% python3 -q
>>> import numpy as np
>>> np.set_printoptions(precision=2, suppress=True, linewidth=140)
>>> def tidy(a):
...     return np.round(a, 2) + 0
... 
>>> F = np.load("block13.npy")
>>> F
array([[ 0., -1., -1.,  0., -2.],
       [-1.,  0.,  1.,  0.,  2.],
       [-1.,  1.,  0.,  0.,  2.],
       [ 0.,  0.,  0., -1.,  0.],
       [-2.,  2.,  2.,  0.,  3.]])
>>> W1 = np.array([[1, 0, 0, 0, -3],
...     [0, -2, -2, 3, -1],
...     [2, 1, -1, 3, -2],
...     [3, -1, 2, -1, 2],
...     [1, 0, 0, -2, -1]])
>>> coef = np.array([2, 4, 1, -5, -2])
>>> H = np.maximum(F @ W1 + coef, 0)
>>> np.linalg.matrix_rank(H)
np.int64(4)
>>> H
array([[0., 5., 4., 0., 3.],
       [5., 5., 0., 0., 0.],
       [3., 2., 0., 0., 0.],
       [0., 5., 0., 0., 0.],
       [7., 2., 0., 1., 0.]])
>>> cent = np.array([[5, 4, -5], [1, -1, -2], [1, -3, -4], [4, -5, 1], [-4, 4, 3]])
>>> (H @ cent).round(6).argmax(axis=1)
array([0, 0, 0, 0, 0])
>>> H @ cent
array([[ -3.,  -5., -17.],
       [ 30.,  15., -35.],
       [ 17.,  10., -19.],
       [  5.,  -5., -10.],
       [ 41.,  21., -38.]])
>>> r = np.linalg.matrix_rank(H)
>>> r
np.int64(4)
>>> ns = np.linalg.svd(H)[2][r:].T
>>> np.linalg.matrix_rank(H.T @ H), np.linalg.matrix_rank(H @ H.T)
(np.int64(4), np.int64(4))
>>> [int(np.linalg.matrix_rank(np.delete(H, i, axis=0))) for i in range(5)]
[3, 4, 4, 4, 3]
>>> tidy(ns @ ns.T)
array([[ 0.  ,  0.  ,  0.  ,  0.  ,  0.  ],
       [ 0.  ,  0.  ,  0.  ,  0.  ,  0.  ],
       [ 0.  ,  0.  ,  0.36,  0.  , -0.48],
       [ 0.  ,  0.  ,  0.  ,  0.  ,  0.  ],
       [ 0.  ,  0.  , -0.48,  0.  ,  0.64]])
>>> ns.shape
(5, 1)
>>> tidy(ns[:, 0] / ns[np.abs(ns[:, 0]).round(6).argmax(), 0])
array([ 0.  ,  0.  , -0.75,  0.  ,  1.  ])
